$ python -q
>>> import numpy as np
>>> from numpy import linalg as LA
>>> np.set_printoptions(precision=2, suppress=True, linewidth=200, legacy="1.25")
>>> X = np.load("w.npy")
>>> X
array([[  1.01,  20.79,   2.31,  -5.34],
       [-24.05, -23.05,   0.88,   2.73],
       [ -3.3 ,   4.95,   1.  ,   7.94],
       [  0.59,   7.12,  -1.12,  -1.67],
       [ -3.84, -13.89,   1.87,   2.76],
       [-14.91,  -4.29,  -6.56, -10.55],
       [ -2.67,  -1.87,   4.5 , -10.77],
       [  4.91, -11.1 , -12.37,  -7.63],
       [  0.66,  -5.5 ,   5.61,  16.34],
       [ 11.79,  -8.37,   6.06, -10.68]])
>>> vec = np.array([-9, -7, 5, -7])
>>> rhs = X @ vec
>>> b, lr = np.zeros(4), 1 / LA.norm(X, 2) ** 2
>>> for i in range(15):
...     b -= lr * X.T @ (X @ b - rhs)
...     if i % 5 == 0: print(i, round(LA.norm(X @ b - rhs), 2))
... 
0 148.84
5 52.3
10 25.2
>>> print(np.round(LA.cond(X), 2))
2.74
>>> b
array([-8.9 , -6.98,  4.13, -6.74])
>>> C2 = X.T @ X
>>> np.diag(C2)
array([ 998.39, 1477.07,  296.36,  775.99])
>>> np.round(np.trace(C2), 2), np.round((X ** 2).sum(), 2)
(3547.81, 3547.81)
>>> hat = X @ LA.solve(X.T @ X, X.T)
>>> print(np.round(LA.eigvalsh(hat), 2) + 0)
[0. 0. 0. 0. 0. 0. 1. 1. 1. 1.]
>>> LA.matrix_rank(np.eye(10) - hat)
6
>>> np.allclose(hat @ hat, hat)
True
>>> Ac = X - X.mean(axis=1)
Traceback (most recent call last):
  File "<python-input-18>", line 1, in <module>
    Ac = X - X.mean(axis=1)
         ~~^~~~~~~~~~~~~~~~
ValueError: operands could not be broadcast together with shapes (10,4) (10,) 
>>> Ac = X - X.mean(axis=0)
>>> U, s, Vh = LA.svd(Ac, full_matrices=False)
>>> Vh[0] * np.sign(Vh[0, np.abs(Vh[0]).argmax()])
array([ 0.52,  0.84,  0.06, -0.15])
>>> np.abs(U[:, 0]).argmax()
1
>>> print(np.round(Ac.mean(axis=0), 2) + 0)
[0. 0. 0. 0.]
